$ python3 -q
>>> import numpy as np
>>> np.set_printoptions(precision=2, suppress=True, linewidth=100, sign=" ")
>>> E = np.load("test19.npy")
>>> print(E)
[[ 1  0  0  0  0  0  0  0  0  0]
 [ 3  1  0  0  0  0  0  0  0  0]
 [ 0  0  0  0  0  0  0  0  0  0]
 [ 3  3  0  2  0  0  0  0  0  0]
 [ 1  2  0  0  1  0  0  0  0  0]
 [ 0  3  1  2  0  2  0  0  0  0]
 [ 1  3  1  1  3  3  0  0  0  0]
 [ 1  2  2  1  3  3  0  1  0  0]
 [ 3  0  2  1  2  2  2  1  2  0]
 [ 3  0  2  3  2  1  0  2  2  2]]
>>> # rows and columns are dependent
>>> rng = np.random.default_rng(776841)
>>> other = E + rng.integers(-2, 3, (10, 9)) @ rng.integers(-2, 3, (9, 10))
>>> print(other)
[[  1  -5  15  -3  -4   4  -1   3  -4  -9]
 [ 14   5   6  -9 -10   1   1   3   2   4]
 [ -3  -7   1   4  -5   5  -7  -9   8   7]
 [  8   2   2   1  -2   3   0  -1  -7   3]
 [  6  -1   1  -4  -4   8  -7 -12   8   7]
 [ -1   0   3   0  -3   5   8  13   1   2]
 [  2   0   6  -1   6   5  -1   6   1  -4]
 [  1   9   6  -2  -1  -3  11  12  -2  -4]
 [ -3  -3  -2   6   1   5  -3 -10   3  -2]
 [  1  -5   5   4  -4   7  -4  -3   0  -2]]
>>> print(np.round(np.linalg.svd(other - E, compute_uv=False), 2) + 0)
[ 36.46  26.07  21.03  13.98  10.51   9.5    5.31   3.29   0.7    0.  ]
>>> print(np.linalg.matrix_rank(other - E, tol=1e-8))
9
>>> C = 3 * np.array([[0.9, -0.7, -1.9, 0.5, -0.5],
...     [1.0, 0.5, 0.2, 0.2, 0.1],
...     [1.4, -1.2, -0.8, 0.4, -0.5]])
>>> labels = rng.integers(0, 3, 11)
>>> M = C[labels] + rng.normal(size=(11, 5))
>>> print(M)
[[ 2.5   3.27  1.48  1.4   0.25]
 [ 4.08  0.68  0.42 -0.42 -0.01]
 [ 4.43 -3.83 -1.92  2.23 -2.3 ]
 [ 2.5  -1.64 -2.91  0.52 -0.99]
 [ 2.94  0.93  0.57 -1.03  0.05]
 [ 3.33 -3.91 -2.95  1.46 -1.97]
 [ 1.84  2.04  2.45  1.22  2.29]
 [ 3.83  2.06  1.02  1.84  1.5 ]
 [ 4.23  0.63  1.49 -0.87  0.32]
 [ 5.13 -4.46 -2.71  1.33 -1.52]
 [ 2.31  1.72  0.36  0.46  1.51]]
>>> hat = M @ np.linalg.solve(M.T @ M, M.T)
>>> print(np.round(np.linalg.eigvalsh(hat), 2) + 0)
[ 0.  0.  0.  0.  0.  0.  1.  1.  1.  1.  1.]
>>> print(hat @ M[:, 2])
[ 1.48  0.42 -1.92 -2.91  0.57 -2.95  2.45  1.02  1.49 -2.71  0.36]
>>> print(np.diag(hat))
[ 0.76  0.28  0.57  0.55  0.31  0.27  0.57  0.4   0.5   0.44  0.35]
>>> other = M + rng.integers(-2, 3, (11, 2)) @ rng.integers(-2, 3, (2, 5))
>>> print(other)
[[ 6.5   5.27 -2.52 -2.6  -1.75]
 [ 5.08  3.68 -0.58 -3.42 -2.01]
 [-0.57 -3.83  3.08  5.23 -1.3 ]
 [ 2.5  -1.64 -2.91  0.52 -0.99]
 [ 0.94  4.93  2.57 -3.03 -1.95]
 [ 9.33 -5.91 -8.95 -0.54 -1.97]
 [ 1.84 -2.96  2.45  5.22  5.29]
 [ 6.83  1.06 -1.98  0.84  1.5 ]
 [ 0.23  3.63  5.49 -0.87 -0.68]
 [10.13 -4.46 -7.71 -1.67 -2.52]
 [-0.69  2.72  3.36  1.46  1.51]]
>>> print(np.abs(other - M).sum(axis=1))
[ 16.  10.  14.   0.  12.  16.  12.   8.  12.  14.   8.]
>>> print(np.linalg.matrix_rank(other - M, tol=1e-8))
2
>>> T = np.stack([other, -1 * other, other[::-1]])
>>> print(np.linalg.matrix_rank(T))
[ 5  5  5]
>>> print(np.linalg.norm(T, axis=(1, 2)))
[ 29.19  29.19  29.19]
>>> print(np.einsum("bij,cij->bc", T, T))
[[ 851.91 -851.91  269.52]
 [-851.91  851.91 -269.52]
 [ 269.52 -269.52  851.91]]
>>> C = M[[7, 5]].astype(float)
>>> for _ in range(4):
...     labels = np.linalg.norm(M[:, None] - C, axis=-1).argmin(axis=1)
...     C = np.array([M[labels == j].mean(axis=0) for j in range(2)])
... 
>>> print(labels)
[ 0  0  1  1  0  1  0  0  0  1  0]
>>> print(C[1] - C[0])
[ 0.74 -5.08 -3.73  1.01 -2.54]
>>> print(np.bincount(labels))
[ 7  4]
>>> print(C)
[[ 3.1   1.62  1.11  0.37  0.85]
 [ 3.85 -3.46 -2.62  1.38 -1.69]]
>>> m1 = np.loadtxt("a.csv", delimiter=",")
>>> print(m1)
[[  1.   5.   5.   4.   3.   7.   7.   3.   2.   2.]
 [  3.  21.   4.   6.   2.   1.   2.   2.   1.   2.]
 [  4.   0.  62.   3.   4.   9.   8.   5.   8.   7.]
 [  6.   2.   2.  60.   3.   3.   0.   7.   4.   5.]
 [  2.   3.   1.   4.  61.   5.   6.   8.   2.   3.]
 [  4.   7.   7.   2.   7.  61.   6.   0.   8.   1.]
 [  3.   4.   4.   7.   1.   6.   5.   0.   5.   8.]
 [  7.   7.   2.   1.   3.   1.   6.   0.   0.   5.]
 [  8.   7.   2.   4.   8.   3.   2.   1.   2.   1.]
 [  0.   5.   5.   1.   9.   1.   4.   9.   3.  26.]]
>>> Xs = M - M.mean(axis=0)
>>> V = np.linalg.svd(Xs)[2][:2]
>>> other = Xs - Xs @ V.T @ V
>>> print(np.linalg.norm(other, axis=1).round(6).argmax())
3
>>> print((Xs @ V.T).std(axis=0))
[ 3.48  1.03]
>>> other = np.linalg.inv(m1)
>>> print(np.round(np.linalg.det(m1) * np.linalg.det(other), 2))
1.0
>>> print(np.round(np.linalg.inv(other), 2) + 0)
[[  1.   5.   5.   4.   3.   7.   7.   3.   2.   2.]
 [  3.  21.   4.   6.   2.   1.   2.   2.   1.   2.]
 [  4.   0.  62.   3.   4.   9.   8.   5.   8.   7.]
 [  6.   2.   2.  60.   3.   3.   0.   7.   4.   5.]
 [  2.   3.   1.   4.  61.   5.   6.   8.   2.   3.]
 [  4.   7.   7.   2.   7.  61.   6.   0.   8.   1.]
 [  3.   4.   4.   7.   1.   6.   5.   0.   5.   8.]
 [  7.   7.   2.   1.   3.   1.   6.   0.   0.   5.]
 [  8.   7.   2.   4.   8.   3.   2.   1.   2.   1.]
 [  0.   5.   5.   1.   9.   1.   4.   9.   3.  26.]]
>>> print(other.round(2) + 0)
[[ 0.   -0.05  0.    0.   -0.02  0.   -0.05  0.02  0.15  0.01]
 [-0.01  0.06  0.    0.    0.    0.    0.01  0.   -0.02  0.  ]
 [-0.03  0.01  0.02  0.    0.    0.   -0.01  0.03 -0.03  0.  ]
 [-0.02  0.01  0.    0.02  0.01  0.    0.01  0.03 -0.04 -0.01]
 [-0.04  0.01  0.    0.    0.02  0.    0.01  0.02 -0.02 -0.01]
 [-0.01  0.    0.    0.    0.    0.02 -0.03  0.02 -0.02  0.  ]
 [ 0.12 -0.03 -0.01  0.    0.01 -0.01  0.03  0.07 -0.06 -0.02]
 [ 0.21 -0.04 -0.01  0.   -0.03 -0.01 -0.15 -0.16  0.21  0.06]
 [ 0.1  -0.02 -0.01 -0.03 -0.01 -0.03  0.18 -0.27  0.21 -0.01]
 [-0.08  0.01  0.    0.    0.    0.01  0.02  0.07 -0.07  0.03]]
>>> print(np.allclose(other, m1.T))
False
>>> data = np.arange(91).reshape(7, 13) + -3
>>> print(data)
[[-3 -2 -1  0  1  2  3  4  5  6  7  8  9]
 [10 11 12 13 14 15 16 17 18 19 20 21 22]
 [23 24 25 26 27 28 29 30 31 32 33 34 35]
 [36 37 38 39 40 41 42 43 44 45 46 47 48]
 [49 50 51 52 53 54 55 56 57 58 59 60 61]
 [62 63 64 65 66 67 68 69 70 71 72 73 74]
 [75 76 77 78 79 80 81 82 83 84 85 86 87]]
>>> print(np.abs(np.diag(np.linalg.qr(data)[1])) > 1e-9)
[ True  True False False False False False]
>>> print(np.linalg.lstsq(data[:-1].T, data[-1])[2])
2
>>> print(np.unique(data.round(6), axis=0).shape)
(7, 13)
>>> J = np.load("data.npy")
>>> print(J)
[[-2.  1.  1.  1.  1.  1.  1.  1.  1.]
 [ 1. -2.  1.  1.  1.  1.  1.  1.  1.]
 [ 1.  1. -2.  1.  1.  1.  1.  1.  1.]
 [ 1.  1.  1. -2.  1.  1.  1.  1.  1.]
 [ 1.  1.  1.  1. -2.  1.  1.  1.  1.]
 [ 1.  1.  1.  1.  1. -2.  1.  1.  1.]
 [ 1.  1.  1.  1.  1.  1. -2.  1.  1.]
 [ 1.  1.  1.  1.  1.  1.  1. -2.  1.]
 [ 1.  1.  1.  1.  1.  1.  1.  1. -2.]]
>>> # symmetric, so the eigenvalues are real
>>> labels = rng.permutation(9)
>>> print(labels)
[ 4  7  8  2  1  0  3  6  5]
>>> other = J[labels][:, labels]
>>> print(np.allclose(other, J))
True
>>> print(np.trace(other))
-18.0
